$ ipython --no-banner

In [1]: import numpy as np

In [2]: import numpy.linalg as la

In [3]: np.set_printoptions(precision=4, suppress=True, linewidth=120)

In [4]: A2 = np.array([[3, 2, 3, 3, -3, 2],
   ...:     [-2, -1, 2, 0, 1, 0],
   ...:     [3, 0, 1, -3, 2, 3],
   ...:     [-1, 1, -2, 2, 3, 3],
   ...:     [-2, 0, -3, -1, 1, 1],
   ...:     [1, 0, 2, 2, 1, -3]])

In [5]: mat = np.tril(A2)

In [6]: mat
Out[6]: 
array([[ 3,  0,  0,  0,  0,  0],
       [-2, -1,  0,  0,  0,  0],
       [ 3,  0,  1,  0,  0,  0],
       [-1,  1, -2,  2,  0,  0],
       [-2,  0, -3, -1,  1,  0],
       [ 1,  0,  2,  2,  1, -3]])

In [7]: rng = np.random.default_rng(16)

In [8]: labels = rng.permutation(6)

In [9]: labels
Out[9]: array([0, 3, 1, 4, 5, 2])

In [10]: A2 = mat[labels][:, labels]

In [11]: round(float(la.det(A2)), 4), round(float(la.det(mat[labels])), 4)
Out[11]: (18.0, 18.0)

In [12]: np.allclose(A2, mat)
Out[12]: False

In [13]: A2
Out[13]: 
array([[ 3,  0,  0,  0,  0,  0],
       [-1,  2,  1,  0,  0, -2],
       [-2,  0, -1,  0,  0,  0],
       [-2, -1,  0,  1,  0, -3],
       [ 1,  2,  0,  1, -3,  2],
       [ 3,  0,  0,  0,  0,  1]])

In [14]: np.sort(np.abs(la.eigvals(A2)))
Out[14]: array([1., 1., 1., 2., 3., 3.])

In [15]: left, s, vt = la.svd(mat, full_matrices=False)

In [16]: (s > 1e-8).sum()
Out[16]: np.int64(6)

In [17]: np.allclose(left * s @ vt, mat)
Out[17]: True

In [18]: np.round(np.sqrt((s ** 2).sum()), 4), round(float(la.norm(mat)), 4)
Out[18]: (np.float64(8.2462), 8.2462)

In [19]: np.round(left.T @ mat @ vt.T, 4) + 0
Out[19]: 
array([[6.232 , 0.    , 0.    , 0.    , 0.    , 0.    ],
       [0.    , 3.9278, 0.    , 0.    , 0.    , 0.    ],
       [0.    , 0.    , 3.0211, 0.    , 0.    , 0.    ],
       [0.    , 0.    , 0.    , 1.9972, 0.    , 0.    ],
       [0.    , 0.    , 0.    , 0.    , 0.7697, 0.    ],
       [0.    , 0.    , 0.    , 0.    , 0.    , 0.1583]])

In [20]: np.round(vt @ vt.T, 4) + 0
Out[20]: 
array([[1., 0., 0., 0., 0., 0.],
       [0., 1., 0., 0., 0., 0.],
       [0., 0., 1., 0., 0., 0.],
       [0., 0., 0., 1., 0., 0.],
       [0., 0., 0., 0., 1., 0.],
       [0., 0., 0., 0., 0., 1.]])

In [21]: s
Out[21]: array([6.232 , 3.9278, 3.0211, 1.9972, 0.7697, 0.1583])

In [22]: data = np.load("x.npy")

In [23]: data
Out[23]: 
array([[ 0,  3,  1, -3, -3, -4],
       [-3,  0,  0, -2, -2,  0],
       [-1,  0,  0,  0, -1,  0],
       [ 3,  2,  0,  0,  3,  0],
       [ 3,  2,  1, -3,  0,  0],
       [ 4,  0,  0,  0,  0,  0]])

In [24]: # antisymmetric, zero diagonal

In [25]: blk = np.stack([data, 3 * data, data[::-1]])

In [26]: blk.shape
Out[26]: (3, 6, 6)

In [27]: la.matrix_rank(blk)
Out[27]: array([6, 6, 6])

In [28]: (blk @ data.T).shape
Out[28]: (3, 6, 6)

In [29]: blk.sum(axis=0)
Out[29]: 
array([[  4,  12,   4, -12, -12, -16],
       [ -9,   2,   1, -11,  -8,   0],
       [ -1,   2,   0,   0,  -1,   0],
       [ 11,   8,   0,   0,  11,   0],
       [  9,   8,   4, -14,  -2,   0],
       [ 16,   3,   1,  -3,  -3,  -4]])

In [30]: la.norm(blk, axis=(1, 2))
Out[30]: array([11.1355, 33.4066, 11.1355])

In [31]: E = np.load("test4.npy")

In [32]: E
Out[32]: 
array([[ 0,  0,  0,  0,  0],
       [ 2,  0,  0,  0,  0],
       [-1,  1,  1,  0,  0],
       [ 0,  2, -2, -2,  0],
       [-1,  0,  1,  1,  0]])

In [33]: # triangular

In [34]: rank = la.matrix_rank(E)

In [35]: rank
Out[35]: np.int64(4)

In [36]: null = la.svd(E)[2][rank:].T

In [37]: E @ null
Out[37]: 
array([[0.],
       [0.],
       [0.],
       [0.],
       [0.]])

In [38]: la.matrix_rank(E.T @ E), la.matrix_rank(E @ E.T)
Out[38]: (np.int64(4), np.int64(4))

In [39]: np.allclose(E @ null, 0)
Out[39]: True

In [40]: null @ null.T
Out[40]: 
array([[0., 0., 0., 0., 0.],
       [0., 0., 0., 0., 0.],
       [0., 0., 0., 0., 0.],
       [0., 0., 0., 0., 0.],
       [0., 0., 0., 0., 1.]])

In [41]: null.shape
Out[41]: (5, 1)

In [42]: null[:, 0] / null[np.abs(null[:, 0]).round(6).argmax(), 0]
Out[42]: array([0., 0., 0., 0., 1.])

In [43]: np.allclose(E[:-1].T @ la.lstsq(E[:-1].T, E[-1])[0], E[-1])
Out[43]: False

In [44]: np.unique(E.round(6), axis=0).shape
Out[44]: (5, 5)

In [45]: np.abs(np.diag(la.qr(E)[1])) > 1e-9
Out[45]: array([ True,  True,  True,  True, False])

In [46]: np.round(E @ la.pinv(E) @ E, 4) + 0
Out[46]: 
array([[ 0.,  0.,  0.,  0.,  0.],
       [ 2.,  0.,  0.,  0.,  0.],
       [-1.,  1.,  1.,  0.,  0.],
       [ 0.,  2., -2., -2.,  0.],
       [-1.,  0.,  1.,  1.,  0.]])

In [47]: M = np.loadtxt("sample2.csv", delimiter=",")

In [48]: M
Out[48]: 
array([[ -0.3,   0.1,  -1.6,  -4. ,   0. ,   1.1,  -1.7,   0.6],
       [  0.6,   1.5,   0.7,  -2. ,   0.4,   0.6,   0.1,  -0.1],
       [ -0.4,   1.3,  -1.5, -40. ,   0.2,  -1.2,   0. ,   0. ],
       [  0.1,   1. ,  -0.2,   2. ,  -0.1,   0.2,  -0.3,  -0.3],
       [  0.1,  -2.3,   0. , -14. ,  -0.6,   0.3,   0.7,  -0.4],
       [  1. ,   0.1,   0.3,   0. ,   0.9,   1.9,   1.2,  -1.3],
       [ -0.1,  -1.9,  -0.3,  18. ,  -1.2,   0.1,   0.7,  -1.8],
       [  0.5,   1. ,   0.7, -22. ,  -0.1,   0.5,   1.2,  -0.2],
       [  0.1,  -0.5,  -0.3, -14. ,   0. ,  -0.1,   1.1,   2. ],
       [ -0.3,  -0.7,  -0.9, -12. ,   0. ,   0.7,   0.3,   1.1],
       [ -0.4,   0. ,   0.3,  -2. ,  -1.1,   0.3,   0.1,  -0.4]])

In [49]: # column 3 dominates

In [50]: x = np.array([-1, -2, -3, 3, 3, 2, 2, -2])

In [51]: a = np.maximum(M @ x, 0)

In [52]: M * (a > 1e-9)[:, None]
Out[52]: 
array([[-0. ,  0. , -0. , -0. ,  0. ,  0. , -0. ,  0. ],
       [ 0. ,  0. ,  0. , -0. ,  0. ,  0. ,  0. , -0. ],
       [-0. ,  0. , -0. , -0. ,  0. , -0. ,  0. ,  0. ],
       [ 0.1,  1. , -0.2,  2. , -0.1,  0.2, -0.3, -0.3],
       [ 0. , -0. ,  0. , -0. , -0. ,  0. ,  0. , -0. ],
       [ 1. ,  0.1,  0.3,  0. ,  0.9,  1.9,  1.2, -1.3],
       [-0.1, -1.9, -0.3, 18. , -1.2,  0.1,  0.7, -1.8],
       [ 0. ,  0. ,  0. , -0. , -0. ,  0. ,  0. , -0. ],
       [ 0. , -0. , -0. , -0. ,  0. , -0. ,  0. ,  0. ],
       [-0. , -0. , -0. , -0. ,  0. ,  0. ,  0. ,  0. ],
       [-0. ,  0. ,  0. , -0. , -0. ,  0. ,  0. , -0. ]])

In [53]: np.maximum(M @ x, 0) - np.maximum(-M @ x, 0)
Out[53]: array([  -9.5,   -8.9, -119.5,    4.6,  -36.5,    9.4,   60.4,  -67.1,  -42.2,  -31.8,   -8.2])

In [54]: np.tanh(M @ x)
Out[54]: array([-1.    , -1.    , -1.    ,  0.9998, -1.    ,  1.    ,  1.    , -1.    , -1.    , -1.    , -1.    ])

In [55]: a
Out[55]: array([ 0. ,  0. ,  0. ,  4.6,  0. ,  9.4, 60.4,  0. ,  0. ,  0. ,  0. ])

In [56]: np.maximum(M @ (3 * x), 0)
Out[56]: array([  0. ,   0. ,   0. ,  13.8,   0. ,  28.2, 181.2,   0. ,   0. ,   0. ,   0. ])

In [57]: np.flatnonzero(a > 1e-9)
Out[57]: array([3, 5, 6])

In [58]: left, s, vt = la.svd(M)

In [59]: np.argmax(s[:-1] / (s[1:] + 1e-6)) + 1
Out[59]: np.int64(1)

In [60]: A2 = left[:, :1] @ np.diag(s[:1]) @ vt[:1]

In [61]: np.round(la.norm(M - A2, 2), 4), round(s[1], 4)
Out[61]: (np.float64(4.1834), np.float64(4.1834))

In [62]: x = np.array([4, 2, 1, 5, 3, 2, 4, 0])

In [63]: rhs = M @ x

In [64]: np.round(la.solve(M.T @ M, M.T @ rhs), 4) + 0
Out[64]: array([4., 2., 1., 5., 3., 2., 4., 0.])

In [65]: rhs
Out[65]: array([ -27.2,   -1.1, -202.3,   11.1,  -72.6,   15.8,   84.9,  -99.8,  -66.7,  -60.9,  -13.6])

In [66]: rhs = rhs + 0.05 * rng.normal(size=11)

In [67]: rhs
Out[67]: 
array([ -27.1485,   -1.0091, -202.3193,   11.1272,  -72.6183,   15.7288,   84.8648,  -99.7932,  -66.7458,  -60.9096,
        -13.544 ])

In [68]: c, *_ = la.lstsq(M, rhs)

In [69]: c.round()
Out[69]: array([4., 2., 1., 5., 3., 2., 4., 0.])

In [70]: np.round(la.norm(rhs - M @ c), 4)
Out[70]: np.float64(0.0562)

In [71]: np.round(M.T @ (rhs - M @ c), 4) + 0
Out[71]: array([0., 0., 0., 0., 0., 0., 0., 0.])

In [72]: c
Out[72]: array([4.0392, 2.0177, 1.0287, 4.999 , 2.937 , 2.0129, 3.9459, 0.0113])

In [73]: labels = rng.permutation(8)

In [74]: A2 = M[:, labels] * rng.choice([-1, 1], 8)

In [75]: A2
Out[75]: 
array([[  0.1,   0.6,   1.7,  -0.3,  -1.6,  -0. ,  -1.1,  -4. ],
       [  1.5,  -0.1,  -0.1,   0.6,   0.7,  -0.4,  -0.6,  -2. ],
       [  1.3,   0. ,  -0. ,  -0.4,  -1.5,  -0.2,   1.2, -40. ],
       [  1. ,  -0.3,   0.3,   0.1,  -0.2,   0.1,  -0.2,   2. ],
       [ -2.3,  -0.4,  -0.7,   0.1,   0. ,   0.6,  -0.3, -14. ],
       [  0.1,  -1.3,  -1.2,   1. ,   0.3,  -0.9,  -1.9,   0. ],
       [ -1.9,  -1.8,  -0.7,  -0.1,  -0.3,   1.2,  -0.1,  18. ],
       [  1. ,  -0.2,  -1.2,   0.5,   0.7,   0.1,  -0.5, -22. ],
       [ -0.5,   2. ,  -1.1,   0.1,  -0.3,  -0. ,   0.1, -14. ],
       [ -0.7,   1.1,  -0.3,  -0.3,  -0.9,  -0. ,  -0.7, -12. ],
       [  0. ,  -0.4,  -0.1,  -0.4,   0.3,   1.1,  -0.3,  -2. ]])

In [76]: left, _, vt = la.svd(M.T @ A2)

In [77]: labels
Out[77]: array([1, 7, 6, 0, 2, 4, 5, 3])

In [78]: def softmax(z):
    ...:     e = np.exp(z - z.max(axis=-1, keepdims=True))
    ...:     return e / e.sum(axis=-1, keepdims=True)
    ...: 

In [79]: np.round(softmax(A2[8] + -3), 4) + 0
Out[79]: array([0.0494, 0.6017, 0.0271, 0.09  , 0.0603, 0.0814, 0.09  , 0.    ])

In [80]: np.round(softmax(10 * A2[8]), 4) + 0
Out[80]: array([0., 1., 0., 0., 0., 0., 0., 0.])

In [81]: S = A2 @ A2.T / np.sqrt(8)

In [82]: softmax(S).round(6).argmax(axis=1)
Out[82]: array([2, 2, 2, 6, 2, 5, 6, 2, 2, 2, 2])

In [83]: np.round(softmax(S + np.triu(np.full(S.shape, -np.inf), 1)), 4) + 0
Out[83]: 
array([[1.    , 0.    , 0.    , 0.    , 0.    , 0.    , 0.    , 0.    , 0.    , 0.    , 0.    ],
       [0.4682, 0.5318, 0.    , 0.    , 0.    , 0.    , 0.    , 0.    , 0.    , 0.    , 0.    ],
       [0.    , 0.    , 1.    , 0.    , 0.    , 0.    , 0.    , 0.    , 0.    , 0.    , 0.    ],
       [0.0118, 0.0593, 0.    , 0.9288, 0.    , 0.    , 0.    , 0.    , 0.    , 0.    , 0.    ],
       [0.    , 0.    , 1.    , 0.    , 0.    , 0.    , 0.    , 0.    , 0.    , 0.    , 0.    ],
       [0.0213, 0.0945, 0.0134, 0.0426, 0.0566, 0.7716, 0.    , 0.    , 0.    , 0.    , 0.    ],
       [0.    , 0.    , 0.    , 0.    , 0.    , 0.    , 1.    , 0.    , 0.    , 0.    , 0.    ],
       [0.    , 0.    , 1.    , 0.    , 0.    , 0.    , 0.    , 0.    , 0.    , 0.    , 0.    ],
       [0.    , 0.    , 1.    , 0.    , 0.    , 0.    , 0.    , 0.    , 0.    , 0.    , 0.    ],
       [0.    , 0.    , 1.    , 0.    , 0.    , 0.    , 0.    , 0.    , 0.    , 0.    , 0.    ],
       [0.    , 0.    , 1.    , 0.    , 0.    , 0.    , 0.    , 0.    , 0.    , 0.    , 0.    ]])

In [84]: np.round(softmax(S)[8] @ A2, 4) + 0
Out[84]: array([  1.3,   0. ,   0. ,  -0.4,  -1.5,  -0.2,   1.2, -40. ])

In [85]: feats = np.loadtxt("case1.csv", delimiter=",")

In [86]: feats
Out[86]: 
array([[-3.274 , -0.8   ,  0.4   ,  0.    ,  0.6   , -0.8   , -0.7   , -1.    ],
       [-2.1079, -1.9   ,  2.1   ,  0.    ,  0.    , -1.6   , -0.5   , -0.1   ],
       [ 1.493 ,  1.4   ,  0.3   , -1.6   , -0.4   ,  2.    ,  0.4   ,  0.5   ],
       [ 2.0054, -0.7   ,  0.3   ,  0.7   ,  0.8   , -1.3   ,  0.5   ,  0.6   ],
       [-2.6903,  1.3   ,  0.    , -1.3   , -0.7   , -0.2   , -0.8   ,  0.    ],
       [-0.4124, -0.3   ,  0.4   ,  1.1   , -0.3   , -0.7   , -0.2   ,  0.4   ],
       [ 9.0666,  2.2   ,  0.6   , -0.5   ,  0.4   ,  1.6   ,  2.2   ,  0.3   ],
       [-2.7789, -1.4   ,  0.2   , -0.3   ,  1.4   , -0.5   , -0.6   , -0.3   ],
       [ 1.4821,  0.1   , -2.    , -1.9   , -0.5   ,  0.1   ,  0.3   , -0.3   ],
       [-7.5576,  0.    , -0.2   ,  0.9   ,  0.4   ,  0.6   , -1.9   ,  0.4   ],
       [ 4.2222,  0.4   , -0.3   , -0.4   , -0.3   ,  0.1   ,  1.    ,  0.2   ],
       [-0.0933,  0.2   , -0.6   , -0.1   ,  0.2   ,  0.4   , -0.1   ,  0.6   ],
       [ 0.7898,  0.1   , -0.9   , -0.8   , -1.8   ,  0.6   ,  0.1   , -0.9   ],
       [ 3.6634,  1.5   ,  0.1   ,  0.9   , -0.6   ,  1.    ,  0.9   , -1.9   ],
       [-1.5931,  0.1   ,  1.4   , -0.6   ,  0.6   , -0.2   , -0.4   ,  0.8   ],
       [-2.3246,  2.5   , -1.9   ,  0.4   ,  1.3   ,  1.4   , -0.5   , -0.4   ],
       [-7.11  ,  1.4   ,  0.8   , -1.1   , -2.6   ,  2.    , -1.7   ,  0.1   ],
       [ 2.5764,  0.2   , -0.5   ,  1.2   ,  1.    ,  1.4   ,  0.6   , -1.6   ],
       [ 4.1173,  0.    ,  0.9   , -1.1   ,  2.4   , -0.6   ,  1.    , -0.7   ],
       [-1.4898, -0.1   ,  0.6   ,  1.2   , -0.6   ,  1.3   , -0.3   ,  1.2   ],
       [ 3.2131, -0.4   ,  0.7   , -0.8   ,  2.1   ,  0.3   ,  0.7   ,  1.    ],
       [-4.358 ,  1.5   ,  0.1   , -0.1   ,  0.6   , -0.2   , -1.1   , -1.1   ],
       [ 2.2741,  0.7   , -1.5   ,  0.7   , -1.2   ,  1.1   ,  0.5   ,  0.5   ],
       [-2.268 ,  0.2   , -0.7   ,  0.4   ,  0.9   ,  0.3   , -0.6   , -1.3   ],
       [-1.2093,  0.8   ,  0.    , -0.5   , -1.9   ,  0.3   , -0.4   , -0.6   ],
       [ 3.9179,  0.5   ,  0.9   ,  0.2   , -1.8   , -0.4   ,  0.9   ,  0.4   ],
       [ 4.0438, -1.1   , -1.3   , -0.2   , -0.6   , -0.7   ,  1.1   , -0.2   ],
       [ 4.471 , -0.7   ,  0.1   , -0.6   ,  0.9   ,  0.1   ,  1.2   ,  2.    ],
       [-1.2385, -0.8   , -0.6   , -0.6   , -0.7   , -0.5   , -0.2   , -0.7   ],
       [-3.7895,  0.    ,  1.1   , -0.6   ,  1.    ,  0.9   , -0.9   ,  1.1   ],
       [-2.1207, -1.8   , -0.4   ,  1.1   ,  0.9   ,  0.9   , -0.5   ,  0.    ],
       [-1.463 ,  1.4   ,  0.5   , -0.9   ,  0.8   ,  1.1   , -0.3   ,  1.    ],
       [ 3.1704, -0.1   ,  1.7   ,  0.2   ,  0.3   ,  1.    ,  0.9   ,  1.1   ],
       [-6.4119,  0.6   , -1.2   ,  0.2   , -0.3   , -0.9   , -1.7   ,  0.1   ],
       [ 7.6108,  0.8   , -2.4   ,  1.8   ,  0.1   , -0.2   ,  1.9   ,  0.3   ],
       [ 4.858 ,  0.    ,  1.    ,  1.6   , -1.8   , -0.8   ,  1.2   ,  0.3   ]])

In [87]: # column 0 is much longer than the rest

In [88]: q, r_ = la.qr(feats)

In [89]: np.allclose(r_.T @ r_, feats.T @ feats)
Out[89]: True

In [90]: round(abs(r_[0, 0]), 4), round(float(la.norm(feats[:, 0])), 4)
Out[90]: (np.float64(23.2863), 23.2863)

In [91]: np.round(q.T @ q, 4) + 0
Out[91]: 
array([[1., 0., 0., 0., 0., 0., 0., 0.],
       [0., 1., 0., 0., 0., 0., 0., 0.],
       [0., 0., 1., 0., 0., 0., 0., 0.],
       [0., 0., 0., 1., 0., 0., 0., 0.],
       [0., 0., 0., 0., 1., 0., 0., 0.],
       [0., 0., 0., 0., 0., 1., 0., 0.],
       [0., 0., 0., 0., 0., 0., 1., 0.],
       [0., 0., 0., 0., 0., 0., 0., 1.]])

In [92]: np.round(np.trace(q @ q.T), 4)
Out[92]: np.float64(8.0)
